$ ipython --no-banner

In [1]: import numpy as np

In [2]: np.set_printoptions(precision=3, suppress=True, linewidth=140, sign=" ")

In [3]: out = np.array([[1, 4, 5, 9, 7, 2, 0],
   ...:     [9, 5, 5, 6, 3, 3, 5],
   ...:     [7, 7, 9, 8, 8, 2, 5],
   ...:     [4, 5, 7, 6, 9, 8, 9],
   ...:     [3, 2, 7, 4, 1, 8, 4],
   ...:     [6, 7, 0, 1, 0, 0, 7],
   ...:     [3, 7, 7, 5, 6, 7, 8]])

In [4]: mat = out - out.T

In [5]: print(mat)
[[ 0 -5 -2  5  4 -4 -3]
 [ 5  0 -2  1  1 -4 -2]
 [ 2  2  0  1  1  2 -2]
 [-5 -1 -1  0  5  7  4]
 [-4 -1 -1 -5  0  8 -2]
 [ 4  4 -2 -7 -8  0  0]
 [ 3  2  2 -4  2  0  0]]

In [6]: # antisymmetric, zero diagonal

In [7]: print(np.abs(np.diag(np.linalg.qr(mat)[1])) > 1e-9)
[ True  True  True  True  True  True False]

In [8]: print(round(float(np.trace(np.linalg.pinv(mat) @ mat)), 3))
6.0

In [9]: print(np.unique(mat.round(6), axis=0).shape)
(7, 7)

In [10]: print(np.round(mat @ np.linalg.pinv(mat) @ mat, 3) + 0)
[[ 0. -5. -2.  5.  4. -4. -3.]
 [ 5.  0. -2.  1.  1. -4. -2.]
 [ 2.  2.  0.  1.  1.  2. -2.]
 [-5. -1. -1.  0.  5.  7.  4.]
 [-4. -1. -1. -5.  0.  8. -2.]
 [ 4.  4. -2. -7. -8.  0.  0.]
 [ 3.  2.  2. -4.  2.  0.  0.]]

In [11]: print(np.allclose(mat[:-1].T @ np.linalg.lstsq(mat[:-1].T, mat[-1])[0], mat[-1]))
True

In [12]: rng = np.random.default_rng(150)

In [13]: labels = rng.permutation(7)

In [14]: print(labels)
[ 2  4  6  3  0  5  1]

In [15]: out = mat[labels][:, labels]

In [16]: print(np.trace(out))
0

In [17]: print(np.allclose(out, mat))
False
